% python3 -q
>>> import numpy as np
>>> import numpy.linalg as la
>>> np.set_printoptions(suppress=True, linewidth=140)
>>> def rnd(a):
...     return np.round(a, 2) + 0
... 
>>> E = np.diag(np.array([-2, 1, -2, -1, 0, 1, 0, 1, 0, 2, 2, -1, -1, -2, 0, 0]))
>>> E
array([[-2,  0,  0,  0,  0,  0,  0,  0,  0,  0,  0,  0,  0,  0,  0,  0],
       [ 0,  1,  0,  0,  0,  0,  0,  0,  0,  0,  0,  0,  0,  0,  0,  0],
       [ 0,  0, -2,  0,  0,  0,  0,  0,  0,  0,  0,  0,  0,  0,  0,  0],
       [ 0,  0,  0, -1,  0,  0,  0,  0,  0,  0,  0,  0,  0,  0,  0,  0],
       [ 0,  0,  0,  0,  0,  0,  0,  0,  0,  0,  0,  0,  0,  0,  0,  0],
       [ 0,  0,  0,  0,  0,  1,  0,  0,  0,  0,  0,  0,  0,  0,  0,  0],
       [ 0,  0,  0,  0,  0,  0,  0,  0,  0,  0,  0,  0,  0,  0,  0,  0],
       [ 0,  0,  0,  0,  0,  0,  0,  1,  0,  0,  0,  0,  0,  0,  0,  0],
       [ 0,  0,  0,  0,  0,  0,  0,  0,  0,  0,  0,  0,  0,  0,  0,  0],
       [ 0,  0,  0,  0,  0,  0,  0,  0,  0,  2,  0,  0,  0,  0,  0,  0],
       [ 0,  0,  0,  0,  0,  0,  0,  0,  0,  0,  2,  0,  0,  0,  0,  0],
       [ 0,  0,  0,  0,  0,  0,  0,  0,  0,  0,  0, -1,  0,  0,  0,  0],
       [ 0,  0,  0,  0,  0,  0,  0,  0,  0,  0,  0,  0, -1,  0,  0,  0],
       [ 0,  0,  0,  0,  0,  0,  0,  0,  0,  0,  0,  0,  0, -2,  0,  0],
       [ 0,  0,  0,  0,  0,  0,  0,  0,  0,  0,  0,  0,  0,  0,  0,  0],
       [ 0,  0,  0,  0,  0,  0,  0,  0,  0,  0,  0,  0,  0,  0,  0,  0]])
>>> # symmetric, so the eigenvalues are real
>>> np.all(la.eigvalsh(E) > 0)
np.False_
>>> rnd(la.eigvalsh(E).min())
np.float64(-2.0)
>>> left, sig, VT = la.svd(E, full_matrices=False)
>>> rnd(np.cumsum(sig ** 2) / np.sum(sig ** 2))
array([0.15, 0.31, 0.46, 0.62, 0.77, 0.81, 0.85, 0.88, 0.92, 0.96, 1.  , 1.  , 1.  , 1.  , 1.  , 1.  ])
>>> rnd(np.sqrt((sig ** 2).sum())), rnd(la.norm(E))
(np.float64(5.1), np.float64(5.1))
>>> sig / sig[0]
array([1. , 1. , 1. , 1. , 1. , 0.5, 0.5, 0.5, 0.5, 0.5, 0.5, 0. , 0. , 0. , 0. , 0. ])
>>> print(np.allclose(left * sig @ VT, E))
True
>>> (sig > 1e-8).sum()
np.int64(11)
>>> left.shape, sig.shape, VT.shape
((16, 16), (16,), (16, 16))
>>> K = np.load("arr.npy")
>>> K
array([[  9,  -1,  -5,   6,  -3,  12,  -4,  -7,  -1,  -2,  -8,   0,   6,   0, -13,   6],
       [  9, -11, -15,   4,  11,  24, -12,   1,  -2,   4,   5,   0,  12, -10, -19,   3],
       [  9,  -5,  -6,   7,   4,  15,  -4,  -5,  -4,   3,   3,   1,   9,  -8, -13,   4],
       [  3, -10,  -8,  -1,  10,   9,  -5,   1,  -7,   7,  12,  -4,  10,  -9,  -9,   0],
       [  9,  -9, -11,   4,   7,  18,  -8,  -3,  -5,   4,   4,  -2,  12,  -8, -17,   4],
       [  3, -10, -12,  -5,   6,   9,  -9,   1,  -5,   3,   2,  -8,  10,  -1, -13,   2],
       [  3,  -5, -11,  -2,   3,  12, -10,   3,   3,  -2,  -6,  -2,   4,   2, -11,   2],
       [  9,  -7,  -7,   4,   3,  12,  -4,  -7,  -8,   4,   3,  -4,  12,  -6, -15,   5],
       [  0, -11, -15,  -5,  13,  15, -13,  10,   2,   3,   6,  -2,   6,  -5, -10,  -2],
       [  6,  -5,  -8,   6,   8,  18,  -7,   2,   2,   2,   4,   5,   5,  -9, -10,   1],
       [  0,  -7, -12,  -4,   8,  12, -11,   8,   4,   0,   0,  -1,   3,  -1,  -8,  -1],
       [  0, -10, -14,  -6,  10,  12, -12,   8,   1,   2,   3,  -4,   6,  -2, -10,  -1]])
>>> rk = la.matrix_rank(K)
>>> rk
np.int64(4)
>>> null = la.svd(K)[2][rk:].T
>>> [int(la.matrix_rank(K[:i])) for i in range(1, len(K) + 1)]
[1, 2, 3, 4, 4, 4, 4, 4, 4, 4, 4, 4]
>>> np.allclose(K @ null, 0)
True
>>> print(null.shape)
(16, 12)
>>> la.cond(K) > 100
np.True_
>>> print(rnd(la.norm(K, 2) / la.norm(K)))
0.9
>>> print(la.matrix_rank(K, rtol=0.1))
4
>>> left, sig, VT = la.svd(K)
>>> rnd(sig)
array([98.02, 35.73, 24.5 , 19.18,  0.  ,  0.  ,  0.  ,  0.  ,  0.  ,  0.  ,  0.  ,  0.  ])
>>> np.argmax(sig[:-1] / (sig[1:] + 1e-6)) + 1
np.int64(4)
>>> other = left[:, :4] @ np.diag(sig[:4]) @ VT[:4]
>>> rnd(la.norm(K - other, 2)), rnd(sig[4])
(np.float64(0.0), np.float64(0.0))
>>> print(la.matrix_rank(other))
4
>>> left, sig, VT = la.svd(K)
>>> V = VT[:(sig > 1e-8).sum()]
>>> rng = np.random.default_rng(972491)
>>> x = K[11] + 2 * K[9] + rng.integers(2) * np.eye(16)[1]
>>> x
array([ 12., -20., -30.,   6.,  26.,  48., -26.,  12.,   5.,   6.,  11.,   6.,  16., -20., -30.,   1.])
>>> print(la.matrix_rank(np.vstack([K, x])))
4
>>> rnd(la.norm(x - V.T @ V @ x))
np.float64(0.0)
>>> mat = np.load("out11.npy")
>>> print(rnd(mat))
[[ -2.86 -15.06  -1.69  19.45]
 [ -4.14  -9.44  -1.07  14.47]
 [ -4.2   -9.08  -1.03  14.15]
 [ -4.48  -6.93  -0.77  12.17]
 [ -4.58  -3.88  -0.39   9.21]
 [ -4.07  -1.17  -0.02   6.22]
 [ -3.72  -0.46   0.08   5.26]
 [ -3.     0.35   0.2    3.88]
 [ -2.51   0.62   0.24   3.16]
 [ -0.51   0.4    0.13   0.73]
 [  0.03  -0.03  -0.01  -0.05]
 [  0.58  -1.03  -0.39  -1.64]
 [  0.47  -1.82  -0.79  -3.16]
 [  0.37  -1.98  -0.89  -3.52]
 [ -0.09  -2.42  -1.21  -4.75]
 [ -0.34  -2.56  -1.34  -5.28]
 [ -1.74  -2.97  -1.91  -7.62]
 [-13.69  -0.96  -4.64 -21.53]]
>>> d = la.norm(mat[:, None] - mat[None], axis=-1)
>>> np.flatnonzero(d[16] < d.mean() / 2)
array([12, 13, 14, 15, 16])
>>> np.unravel_index(d.round(6).argmax(), d.shape)
(np.int64(0), np.int64(17))
>>> rnd(d[:5, :5])
array([[ 0.  ,  7.65,  8.14, 11.08, 15.31],
       [ 7.65,  0.  ,  0.49,  3.44,  7.69],
       [ 8.14,  0.49,  0.  ,  2.95,  7.2 ],
       [11.08,  3.44,  2.95,  0.  ,  4.26],
       [15.31,  7.69,  7.2 ,  4.26,  0.  ]])
>>> d.mean(axis=1).argmax()
np.int64(17)
>>> rnd(la.norm(mat))
np.float64(50.61)
>>> print(rnd(mat.sum(axis=0)))
[-48.5  -58.41 -15.52  41.17]
>>> rnd(mat.mean(axis=0))
array([-2.69, -3.24, -0.86,  2.29])
>>> rnd(la.svd(mat, compute_uv=False))
array([44.31, 21.96, 10.74,  0.  ])
>>> np.unravel_index(np.abs(mat).argmax(), mat.shape)
(np.int64(17), np.int64(3))
>>> rnd(np.abs(mat).max())
np.float64(21.53)
>>> mat.shape
(18, 4)
>>> W1 = np.array([[0, 1, 0, 2],
...     [1, 3, 2, 0],
...     [0, 3, 1, 2],
...     [1, 3, 3, 3],
...     [1, 2, 0, 3],
...     [0, 2, 0, 3],
...     [2, 0, 1, 1],
...     [0, 0, 1, 2],
...     [2, 2, 2, 2],
...     [3, 2, 1, 1],
...     [0, 0, 0, 3],
...     [2, 0, 3, 2],
...     [2, 0, 1, 2],
...     [1, 3, 3, 2],
...     [3, 1, 2, 2],
...     [2, 1, 0, 2]])
>>> coef = np.array([2, 0, -1, 1])
>>> act = np.maximum(K @ W1 + coef, 0)
>>> print(la.matrix_rank(act))
2
>>> act
array([[ 0, 14,  0,  6],
       [ 0,  0,  0, 83],
       [ 0,  0,  0, 61],
       [ 0,  0,  0, 47],
       [ 0,  0,  0, 54],
       [ 0,  0,  0,  0],
       [ 0,  0,  0,  0],
       [ 0,  0,  0, 25],
       [ 0,  0,  0, 46],
       [ 0,  9,  0, 92],
       [ 0,  0,  0, 22],
       [ 0,  0,  0, 16]])
>>> rnd((act > 0).mean(axis=0))
array([0.  , 0.17, 0.  , 0.83])
>>> Z = np.array([[-3, 3], [2, -3], [-3, 3], [2, -3]])
>>> act @ Z
array([[  40,  -60],
       [ 166, -249],
       [ 122, -183],
       [  94, -141],
       [ 108, -162],
       [   0,    0],
       [   0,    0],
       [  50,  -75],
       [  92, -138],
       [ 202, -303],
       [  44,  -66],
       [  32,  -48]])
>>> W1 @ Z
array([[  6,  -9],
       [ -3,   0],
       [  7, -12],
       [  0,  -6],
       [  7, -12],
       [ 10, -15],
       [ -7,   6],
       [  1,  -3],
       [ -4,   0],
       [ -6,   3],
       [  6,  -9],
       [-11,   9],
       [ -5,   3],
       [ -2,  -3],
       [ -9,   6],
       [  0,  -3]])
>>> left, sig, VT = la.svd(act)
>>> np.argmax(sig[:-1] / (sig[1:] + 1e-6)) + 1
np.int64(2)
>>> other = left[:, :2] @ np.diag(sig[:2]) @ VT[:2]
>>> print(la.matrix_rank(act, rtol=0.05))
2
>>> rnd(np.abs(act - other).max())
np.float64(0.0)
>>> la.matrix_rank(other)
np.int64(2)
>>> rnd(other)
array([[ 0., 14.,  0.,  6.],
       [ 0.,  0.,  0., 83.],
       [ 0.,  0.,  0., 61.],
       [ 0.,  0.,  0., 47.],
       [ 0.,  0.,  0., 54.],
       [ 0.,  0.,  0.,  0.],
       [ 0.,  0.,  0.,  0.],
       [ 0.,  0.,  0., 25.],
       [ 0.,  0.,  0., 46.],
       [ 0.,  9.,  0., 92.],
       [ 0.,  0.,  0., 22.],
       [ 0.,  0.,  0., 16.]])
>>> arr = np.load("sample1.npy")
>>> arr
array([[ -9.41,  -1.79,  -2.  ,  -0.79,  -3.16],
       [  6.29,   1.54,   5.16,   0.38,  -2.13],
       [ -4.61,  -2.56,   0.65,   0.99,  -0.31],
       [ -1.8 ,  -3.57,   0.84,   2.53,   7.26],
       [  5.06,  -2.86,  -0.42,  -5.8 ,   5.94],
       [  2.07,   4.88,  -5.3 ,  -0.47,  -4.15],
       [ -0.21,  -0.71,  -2.74,  -4.94,  -3.82],
       [  0.15,  -0.7 ,   3.86,  -0.24,   3.58],
       [ -0.13,  -4.12,  -0.99,   0.01,  -5.  ],
       [ 26.42,   4.59,   0.95,   1.13,   7.38],
       [  3.41,  -7.82,  -2.05,  -3.28,  -3.71],
       [ -5.94,  -8.64,   0.36,   7.71,  -6.57],
       [ -6.82,   5.87,  -1.14,  -1.55,  15.01],
       [ -3.34,   1.25,  -4.02,  -5.57,  -3.73],
       [-13.18,  -2.12,   4.54,   3.97,   5.82],
       [  2.81,   0.48,   1.34,  -1.77,   1.14],
       [  7.33,   3.62,   0.12,   3.9 ,   9.91],
       [ -8.16,  -2.16,  -0.13,   2.52,   7.78],
       [ -2.27,  -2.31,   0.56,  -2.7 ,  -1.99],
       [-13.51,  -3.79,   0.13,   3.99,  -2.01],
       [  7.03,  -4.82,  -2.65,   3.17,  -5.76],
       [ -2.67,   6.05,   2.49,   1.88,   6.45],
       [ -4.77,  -3.46,  -0.73,  -0.15,   9.48],
       [-16.42,  -5.34,   2.24,   3.11,   5.58],
       [ 14.72,  -0.56,   0.01,  -4.8 ,   6.4 ],
       [-12.28,  -0.41,  -3.4 ,   4.5 ,   8.94],
       [  1.15, -12.18,  -3.34,   0.02, -12.67],
       [  1.04, -13.85,   0.88,  -3.42,  -9.03]])
>>> blk = np.stack([arr, -3 * arr, arr[::-1]])
>>> (blk @ arr.T).shape
(3, 28, 28)
>>> blk.shape
(3, 28, 5)
>>> la.matrix_rank(blk)
array([5, 5, 5])
>>> G = np.cov(arr, rowvar=False)
>>> print(rnd(np.corrcoef(arr[:, 1], arr[:, 0])[0, 1]))
0.2
>>> np.argsort(-arr.std(axis=0).round(6), kind="stable")
array([0, 4, 1, 3, 2])
>>> rnd(np.polyfit(arr[:, 1], arr[:, 0], 1))
array([ 0.37, -0.26])
>>> np.argwhere(np.triu(np.abs(np.corrcoef(arr.T)) > 0.8, 1))
array([], shape=(0, 2), dtype=int64)
>>> x = np.array([0, 0, 1, 0, 0, 1, 1, 2, 0, 3, 3, 2, 1, 1, 1, 3])
>>> h = np.maximum(K @ x, 0)
>>> h
array([ 0, 18, 15, 39, 12,  0,  0,  6, 15, 24,  0,  0])
>>> print(np.flatnonzero(h > 1e-9))
[1 2 3 4 7 8 9]
>>> F = np.array([[-1.0, -2.0, 0.0, 0.0, 0.0],
...     [-2.0, 3.0, -2.0, 0.0, 0.0],
...     [0.0, -2.0, 0.0, -2.0, 0.0],
...     [0.0, 0.0, -2.0, -2.0, -2.0],
...     [0.0, 0.0, 0.0, -2.0, 2.0]])
>>> # symmetric
>>> other = np.array([[0, 4, -3], [-5, 0, 4]])
>>> Z = np.kron(other, F)
>>> Z
array([[ -0.,  -0.,   0.,   0.,   0.,  -4.,  -8.,   0.,   0.,   0.,   3.,   6.,  -0.,  -0.,  -0.],
       [ -0.,   0.,  -0.,   0.,   0.,  -8.,  12.,  -8.,   0.,   0.,   6.,  -9.,   6.,  -0.,  -0.],
       [  0.,  -0.,   0.,  -0.,   0.,   0.,  -8.,   0.,  -8.,   0.,  -0.,   6.,  -0.,   6.,  -0.],
       [  0.,   0.,  -0.,  -0.,  -0.,   0.,   0.,  -8.,  -8.,  -8.,  -0.,  -0.,   6.,   6.,   6.],
       [  0.,   0.,   0.,  -0.,   0.,   0.,   0.,   0.,  -8.,   8.,  -0.,  -0.,  -0.,   6.,  -6.],
       [  5.,  10.,  -0.,  -0.,  -0.,  -0.,  -0.,   0.,   0.,   0.,  -4.,  -8.,   0.,   0.,   0.],
       [ 10., -15.,  10.,  -0.,  -0.,  -0.,   0.,  -0.,   0.,   0.,  -8.,  12.,  -8.,   0.,   0.],
       [ -0.,  10.,  -0.,  10.,  -0.,   0.,  -0.,   0.,  -0.,   0.,   0.,  -8.,   0.,  -8.,   0.],
       [ -0.,  -0.,  10.,  10.,  10.,   0.,   0.,  -0.,  -0.,  -0.,   0.,   0.,  -8.,  -8.,  -8.],
       [ -0.,  -0.,  -0.,  10., -10.,   0.,   0.,   0.,  -0.,   0.,   0.,   0.,   0.,  -8.,   8.]])
>>> print(Z.shape)
(10, 15)
>>> print(la.matrix_rank(Z))
10
